$ python3 -q
>>> import numpy as np
>>> np.set_printoptions(precision=2, suppress=True, linewidth=200, floatmode="fixed")
>>> F = np.load("x.npy")
>>> F
array([[ 2.35,  1.28,  4.54,  2.20,  0.07, -2.41,  2.70],
       [-4.68,  0.40, -2.63, -0.55, -2.84,  2.93, -1.02],
       [-4.75, -0.68, -4.14, -2.00, -1.67,  3.61, -2.10],
       [-3.77, -2.41,  0.50, -4.29,  2.31,  3.59,  0.33],
       [ 0.46, -0.85, -0.04, -1.05,  1.38,  0.14, -0.21],
       [-3.51, -0.63, -2.00, -1.69, -0.79,  2.67, -0.93],
       [-0.78, -1.05,  1.67, -1.70,  1.66,  0.93,  0.93],
       [-2.33, -0.77,  6.86, -1.89,  1.99,  1.47,  4.29],
       [ 1.72,  2.11, -4.65,  3.50, -3.60, -1.89, -2.67],
       [ 1.49,  0.68,  0.98,  1.28, -0.23, -1.35,  0.54]])
>>> rank = np.linalg.matrix_rank(F)
>>> rank
np.int64(3)
>>> ns = np.linalg.svd(F)[2][rank:].T
>>> [int(np.linalg.matrix_rank(np.delete(F, i, axis=0))) for i in range(10)]
[3, 3, 3, 3, 3, 3, 3, 3, 3, 3]
>>> [int(np.linalg.matrix_rank(F[:, :j + 1])) for j in range(7)]
[1, 2, 3, 3, 3, 3, 3]
>>> np.allclose(F @ ns, 0)
True
>>> [int(np.linalg.matrix_rank(F[:i])) for i in range(1, len(F) + 1)]
[1, 2, 3, 3, 3, 3, 3, 3, 3, 3]
>>> A2 = np.array([[-1, 2, 0, 1, -3, 2, 0, -1, 2, 0, 0, -3],
...     [-1, 3, -3, -1, 1, 3, 1, -3, 2, -1, 3, 3],
...     [0, -2, 3, 0, 1, 3, -1, 2, -3, 2, 1, -3],
...     [-3, 1, 1, 0, 0, 3, -3, -2, 3, -3, 0, -1],
...     [-3, 1, 2, -3, 3, 2, -3, 3, 0, 0, 2, 3],
...     [-2, -2, 2, -1, 1, 2, 1, 2, -2, 0, 2, -3],
...     [1, 0, 0, 2, 3, 3, -3, -3, -2, 2, -2, -1],
...     [0, 0, 3, 2, -3, -3, 2, -2, -2, -2, 3, -1],
...     [-3, 0, 3, 2, -2, -3, 1, 2, -1, -2, -2, 3],
...     [1, -1, 0, 2, 1, 2, -3, -2, 1, -2, -2, 3],
...     [3, -3, 2, 1, -2, -3, -1, 2, -2, -2, 2, -3],
...     [2, -2, 0, 2, 2, -3, 3, 3, 3, 0, 3, -2]])
>>> A2[-1] = A2[0]
>>> X = A2 + 0.3 * np.eye(12)
>>> X
array([[-0.70,  2.00,  0.00,  1.00, -3.00,  2.00,  0.00, -1.00,  2.00,  0.00,  0.00, -3.00],
       [-1.00,  3.30, -3.00, -1.00,  1.00,  3.00,  1.00, -3.00,  2.00, -1.00,  3.00,  3.00],
       [ 0.00, -2.00,  3.30,  0.00,  1.00,  3.00, -1.00,  2.00, -3.00,  2.00,  1.00, -3.00],
       [-3.00,  1.00,  1.00,  0.30,  0.00,  3.00, -3.00, -2.00,  3.00, -3.00,  0.00, -1.00],
       [-3.00,  1.00,  2.00, -3.00,  3.30,  2.00, -3.00,  3.00,  0.00,  0.00,  2.00,  3.00],
       [-2.00, -2.00,  2.00, -1.00,  1.00,  2.30,  1.00,  2.00, -2.00,  0.00,  2.00, -3.00],
       [ 1.00,  0.00,  0.00,  2.00,  3.00,  3.00, -2.70, -3.00, -2.00,  2.00, -2.00, -1.00],
       [ 0.00,  0.00,  3.00,  2.00, -3.00, -3.00,  2.00, -1.70, -2.00, -2.00,  3.00, -1.00],
       [-3.00,  0.00,  3.00,  2.00, -2.00, -3.00,  1.00,  2.00, -0.70, -2.00, -2.00,  3.00],
       [ 1.00, -1.00,  0.00,  2.00,  1.00,  2.00, -3.00, -2.00,  1.00, -1.70, -2.00,  3.00],
       [ 3.00, -3.00,  2.00,  1.00, -2.00, -3.00, -1.00,  2.00, -2.00, -2.00,  2.30, -3.00],
       [-1.00,  2.00,  0.00,  1.00, -3.00,  2.00,  0.00, -1.00,  2.00,  0.00,  0.00, -2.70]])
>>> r0 = np.array([-8, -3, 9])
>>> np.convolve(X[7], r0)
array([  0.00,   0.00, -24.00, -25.00,  45.00,  51.00, -34.00, -19.40,  39.10,   6.70, -36.00, -19.00,  30.00,  -9.00])
>>> np.cross(X[7, :3], X[5, :3])
array([ 6.00, -6.00,  0.00])
>>> np.correlate(X[7], X[5], "full")
array([  0.00,   0.00,  -9.00,   0.00,  13.00,  -3.00, -10.00,  22.10,  11.50,  -3.40, -16.50,   5.70,  -1.10, -26.91,  -6.30,  12.10,   4.50,  -1.90,  -0.60,  15.00,  -4.00,  -4.00,   2.00])
>>> rng = np.random.default_rng(0)
>>> A2 = X + rng.integers(-2, 3, (12, 11)) @ rng.integers(-2, 3, (11, 12))
>>> A2
array([[  4.30,  -2.00,   3.00,  -7.00, -12.00,  -5.00,   1.00,  -6.00,   8.00,  -5.00,   7.00,   4.00],
       [ -6.00,   8.30,  -9.00,   7.00,   0.00,   2.00,   6.00,  -5.00,  -2.00,   4.00,   8.00,   8.00],
       [ -2.00,  -2.00,   4.30,   1.00,   9.00,   3.00,  10.00,  -4.00, -12.00,   4.00,   0.00,  -4.00],
       [  7.00,  -9.00,  12.00,  -1.70,  -8.00,  -3.00,   5.00,  -6.00,  -1.00,  -3.00,   2.00,   1.00],
       [-11.00,   7.00, -10.00,  -5.00,   7.30,   7.00,  -6.00,   9.00,   6.00,  -8.00,  -5.00,   1.00],
       [  8.00, -13.00,   3.00,  14.00,   9.00,  11.30,   0.00,  10.00, -11.00,  -4.00, -10.00,   2.00],
       [  4.00,  -1.00,  -7.00,   2.00,  14.00,  15.00,  -8.70,  -7.00,   1.00,   1.00, -11.00,  -2.00],
       [  2.00, -10.00,  11.00,   5.00,  -9.00,  -3.00,   6.00,  -6.70,  -4.00,  -1.00,   4.00,   0.00],
       [ -1.00,  -6.00,  10.00,   4.00,  -9.00,  -9.00,  16.00,   3.00,  -4.70,  -9.00,  -9.00,   9.00],
       [ 13.00,  -4.00,  -4.00,   8.00,   3.00,   0.00,  -3.00,   1.00,   1.00,  -6.70,  -9.00,  15.00],
       [  5.00,  10.00,  -4.00,   4.00,  11.00,  -7.00,   1.00,   8.00, -14.00,   3.00,   7.30,   2.00],
       [ -7.00, -13.00,   3.00,   6.00, -18.00,  10.00,   1.00,  -2.00,  13.00,  -8.00, -12.00,  -7.70]])
>>> np.abs(A2 - X).sum(axis=1)
array([67.00, 52.00, 42.00, 67.00, 69.00, 93.00, 58.00, 43.00, 70.00, 56.00, 76.00, 90.00])
>>> A2 - X
array([[  5.00,  -4.00,   3.00,  -8.00,  -9.00,  -7.00,   1.00,  -5.00,   6.00,  -5.00,   7.00,   7.00],
       [ -5.00,   5.00,  -6.00,   8.00,  -1.00,  -1.00,   5.00,  -2.00,  -4.00,   5.00,   5.00,   5.00],
       [ -2.00,   0.00,   1.00,   1.00,   8.00,   0.00,  11.00,  -6.00,  -9.00,   2.00,  -1.00,  -1.00],
       [ 10.00, -10.00,  11.00,  -2.00,  -8.00,  -6.00,   8.00,  -4.00,  -4.00,   0.00,   2.00,   2.00],
       [ -8.00,   6.00, -12.00,  -2.00,   4.00,   5.00,  -3.00,   6.00,   6.00,  -8.00,  -7.00,  -2.00],
       [ 10.00, -11.00,   1.00,  15.00,   8.00,   9.00,  -1.00,   8.00,  -9.00,  -4.00, -12.00,   5.00],
       [  3.00,  -1.00,  -7.00,   0.00,  11.00,  12.00,  -6.00,  -4.00,   3.00,  -1.00,  -9.00,  -1.00],
       [  2.00, -10.00,   8.00,   3.00,  -6.00,   0.00,   4.00,  -5.00,  -2.00,   1.00,   1.00,   1.00],
       [  2.00,  -6.00,   7.00,   2.00,  -7.00,  -6.00,  15.00,   1.00,  -4.00,  -7.00,  -7.00,   6.00],
       [ 12.00,  -3.00,  -4.00,   6.00,   2.00,  -2.00,   0.00,   3.00,   0.00,  -5.00,  -7.00,  12.00],
       [  2.00,  13.00,  -6.00,   3.00,  13.00,  -4.00,   2.00,   6.00, -12.00,   5.00,   5.00,   5.00],
       [ -6.00, -15.00,   3.00,   5.00, -15.00,   8.00,   1.00,  -1.00,  11.00,  -8.00, -12.00,  -5.00]])
>>> np.linalg.matrix_rank(A2 - X, tol=1e-8)
np.int64(11)
>>> labels = rng.permutation(12)
>>> labels
array([ 9, 10,  4,  1,  7,  8,  6,  2,  0,  3, 11,  5])
>>> A2 = X[labels][:, labels]
>>> np.diag(A2)
array([-1.70,  2.30,  3.30,  3.30, -1.70, -0.70, -2.70,  3.30, -0.70,  0.30, -2.70,  2.30])
>>> round(float(np.trace(A2)), 2)
4.6
>>> np.sort(np.abs(np.linalg.eigvals(A2)))
array([0.01, 0.30, 2.12, 2.12, 3.89, 3.89, 4.52, 5.41, 5.57, 5.57, 6.24, 6.24])
>>> np.round(np.linalg.norm(X[0] - X[2]), 2)
np.float64(9.24)
>>> round(np.linalg.norm(X, 2), 2)
np.float64(13.18)
>>> np.linalg.norm(X, axis=0)
array([6.67, 6.24, 7.13, 5.49, 7.67, 9.18, 6.58, 7.48, 6.89, 5.73, 6.66, 9.07])
>>> np.linalg.norm(X, axis=1).argmax()
np.int64(4)
>>> X[0] @ X[2]
np.float64(0.0)
>>> K = np.load("layer14.npy")
>>> K
array([[ 2,  0,  0,  0,  0,  0,  0,  0,  0,  0],
       [ 9,  3,  0,  0,  0,  0,  0,  0,  0,  0],
       [ 0, -5,  2,  0,  0,  0,  0,  0,  0,  0],
       [-1, -3,  8,  9,  0,  0,  0,  0,  0,  0],
       [ 6, -2,  5, -2, -1,  0,  0,  0,  0,  0],
       [-2, -1, -2, -1,  4,  9,  0,  0,  0,  0],
       [ 9,  0,  1,  1, -4,  0,  0,  0,  0,  0],
       [-7,  6, -6,  8, -9,  2, -9,  1,  0,  0],
       [ 1,  1,  1,  5, -9, -4, -1, -3,  2,  0],
       [-9,  4,  6, -5,  5, -8, -2,  7, -4,  9]])
>>> A2 = K / np.linalg.norm(K, axis=1, keepdims=True)
>>> cov = A2 @ A2.T
>>> round(np.degrees(np.arccos(np.clip(cov[0, 3], -1, 1))), 2)
np.float64(94.61)
>>> (np.abs(cov) > 0.9).astype(int)
array([[1, 1, 0, 0, 0, 0, 1, 0, 0, 0],
       [1, 1, 0, 0, 0, 0, 0, 0, 0, 0],
       [0, 0, 1, 0, 0, 0, 0, 0, 0, 0],
       [0, 0, 0, 1, 0, 0, 0, 0, 0, 0],
       [0, 0, 0, 0, 1, 0, 0, 0, 0, 0],
       [0, 0, 0, 0, 0, 1, 0, 0, 0, 0],
       [1, 0, 0, 0, 0, 0, 1, 0, 0, 0],
       [0, 0, 0, 0, 0, 0, 0, 1, 0, 0],
       [0, 0, 0, 0, 0, 0, 0, 0, 1, 0],
       [0, 0, 0, 0, 0, 0, 0, 0, 0, 1]])
>>> np.argwhere(np.triu(np.abs(cov) > 0.95, 1))
array([], shape=(0, 2), dtype=int64)
>>> cov[0]
array([ 1.00,  0.95,  0.00, -0.08,  0.72, -0.19,  0.90, -0.37,  0.08, -0.45])
>>> np.round(np.linalg.norm(K, 2) / np.linalg.norm(K), 2)
np.float64(0.58)
>>> np.linalg.cond(K) > 100
np.True_
>>> [round(float(x), 2) for x in np.linalg.svd(K, compute_uv=False)[:3]]
[21.97, 20.85, 15.9]
>>> np.linalg.matrix_rank(K, rtol=0.1)
np.int64(7)
>>> rank = np.linalg.matrix_rank(K)
>>> rank
np.int64(9)
>>> ns = np.linalg.svd(K)[2][rank:].T
>>> np.round(K @ ns, 2) + 0
array([[0.00],
       [0.00],
       [0.00],
       [0.00],
       [0.00],
       [0.00],
       [0.00],
       [0.00],
       [0.00],
       [0.00]])
>>> np.allclose(K @ ns, 0)
True
>>> np.linalg.matrix_rank(K.T @ K), np.linalg.matrix_rank(K @ K.T)
(np.int64(9), np.int64(9))
>>> [int(np.linalg.matrix_rank(K[:, :j + 1])) for j in range(10)]
[1, 2, 3, 4, 5, 6, 7, 8, 9, 9]
>>> ns.shape
(10, 1)
>>> [int(np.linalg.matrix_rank(K[:i])) for i in range(1, len(K) + 1)]
[1, 2, 3, 4, 5, 6, 6, 7, 8, 9]
>>> U, sigma, Vt = np.linalg.svd(K)
>>> vecs = Vt[:(sigma > 1e-8).sum()]
>>> vec = K[9] + -2 * K[5] + rng.integers(2) * np.eye(10)[6]
>>> vec
array([ -5.00,   6.00,  10.00,  -3.00,  -3.00, -26.00,  -2.00,   7.00,  -4.00,   9.00])
>>> round(float(np.linalg.norm(vec - vecs.T @ vecs @ vec)), 2)
0.0
>>> np.allclose(vecs.T @ vecs @ vec, vec)
True
>>> m1 = np.array([[-0.1, 0.0, 0.8, 2.3, -0.5, -0.9],
...     [-0.4, 0.4, 0.1, -0.5, 0.3, 0.1],
...     [0.2, 1.4, -0.7, 0.1, 0.5, 2.0],
...     [-0.4, 0.5, 0.3, 2.0, 0.5, 1.0],
...     [0.4, -1.5, -0.5, -1.7, 1.5, 0.5],
...     [-0.2, 0.9, 1.4, 0.2, -0.8, 0.1],
...     [0.8, 0.2, -0.2, -0.7, 1.2, 1.3],
...     [-0.1, 0.3, -0.4, 0.8, -0.8, 0.1],
...     [-0.7, 1.6, -1.5, -0.6, -0.1, -0.4],
...     [1.2, 0.0, -0.2, -0.8, -1.1, 0.5]])
>>> m1[:, 3] *= 5
>>> m1
array([[-0.10,  0.00,  0.80, 11.50, -0.50, -0.90],
       [-0.40,  0.40,  0.10, -2.50,  0.30,  0.10],
       [ 0.20,  1.40, -0.70,  0.50,  0.50,  2.00],
       [-0.40,  0.50,  0.30, 10.00,  0.50,  1.00],
       [ 0.40, -1.50, -0.50, -8.50,  1.50,  0.50],
       [-0.20,  0.90,  1.40,  1.00, -0.80,  0.10],
       [ 0.80,  0.20, -0.20, -3.50,  1.20,  1.30],
       [-0.10,  0.30, -0.40,  4.00, -0.80,  0.10],
       [-0.70,  1.60, -1.50, -3.00, -0.10, -0.40],
       [ 1.20,  0.00, -0.20, -4.00, -1.10,  0.50]])
>>> np.round(np.linalg.svd(X, compute_uv=False), 2) + 0
array([13.18, 10.92,  9.87,  8.93,  7.92,  6.04,  5.19,  3.06,  2.57,  1.13,  0.14,  0.00])
>>> np.abs(X).max()
np.float64(3.3)
>>> X.shape
(12, 12)
>>> X - X[0]
array([[ 0.00,  0.00,  0.00,  0.00,  0.00,  0.00,  0.00,  0.00,  0.00,  0.00,  0.00,  0.00],
       [-0.30,  1.30, -3.00, -2.00,  4.00,  1.00,  1.00, -2.00,  0.00, -1.00,  3.00,  6.00],
       [ 0.70, -4.00,  3.30, -1.00,  4.00,  1.00, -1.00,  3.00, -5.00,  2.00,  1.00,  0.00],
       [-2.30, -1.00,  1.00, -0.70,  3.00,  1.00, -3.00, -1.00,  1.00, -3.00,  0.00,  2.00],
       [-2.30, -1.00,  2.00, -4.00,  6.30,  0.00, -3.00,  4.00, -2.00,  0.00,  2.00,  6.00],
       [-1.30, -4.00,  2.00, -2.00,  4.00,  0.30,  1.00,  3.00, -4.00,  0.00,  2.00,  0.00],
       [ 1.70, -2.00,  0.00,  1.00,  6.00,  1.00, -2.70, -2.00, -4.00,  2.00, -2.00,  2.00],
       [ 0.70, -2.00,  3.00,  1.00,  0.00, -5.00,  2.00, -0.70, -4.00, -2.00,  3.00,  2.00],
       [-2.30, -2.00,  3.00,  1.00,  1.00, -5.00,  1.00,  3.00, -2.70, -2.00, -2.00,  6.00],
       [ 1.70, -3.00,  0.00,  1.00,  4.00,  0.00, -3.00, -1.00, -1.00, -1.70, -2.00,  6.00],
       [ 3.70, -5.00,  2.00,  0.00,  1.00, -5.00, -1.00,  3.00, -4.00, -2.00,  2.30,  0.00],
       [-0.30,  0.00,  0.00,  0.00,  0.00,  0.00,  0.00,  0.00,  0.00,  0.00,  0.00,  0.30]])
>>> np.diff(X, axis=0)
array([[-0.30,  1.30, -3.00, -2.00,  4.00,  1.00,  1.00, -2.00,  0.00, -1.00,  3.00,  6.00],
       [ 1.00, -5.30,  6.30,  1.00,  0.00,  0.00, -2.00,  5.00, -5.00,  3.00, -2.00, -6.00],
       [-3.00,  3.00, -2.30,  0.30, -1.00,  0.00, -2.00, -4.00,  6.00, -5.00, -1.00,  2.00],
       [ 0.00,  0.00,  1.00, -3.30,  3.30, -1.00,  0.00,  5.00, -3.00,  3.00,  2.00,  4.00],
       [ 1.00, -3.00,  0.00,  2.00, -2.30,  0.30,  4.00, -1.00, -2.00,  0.00,  0.00, -6.00],
       [ 3.00,  2.00, -2.00,  3.00,  2.00,  0.70, -3.70, -5.00,  0.00,  2.00, -4.00,  2.00],
       [-1.00,  0.00,  3.00,  0.00, -6.00, -6.00,  4.70,  1.30,  0.00, -4.00,  5.00,  0.00],
       [-3.00,  0.00,  0.00,  0.00,  1.00,  0.00, -1.00,  3.70,  1.30,  0.00, -5.00,  4.00],
       [ 4.00, -1.00, -3.00,  0.00,  3.00,  5.00, -4.00, -4.00,  1.70,  0.30,  0.00,  0.00],
       [ 2.00, -2.00,  2.00, -1.00, -3.00, -5.00,  2.00,  4.00, -3.00, -0.30,  4.30, -6.00],
       [-4.00,  5.00, -2.00,  0.00, -1.00,  5.00,  1.00, -3.00,  4.00,  2.00, -2.30,  0.30]])
>>> X.sum(axis=0)
array([-8.70,  1.30, 13.30,  6.30, -2.70, 13.30, -8.70, -2.70, -1.70, -7.70,  7.30, -5.70])
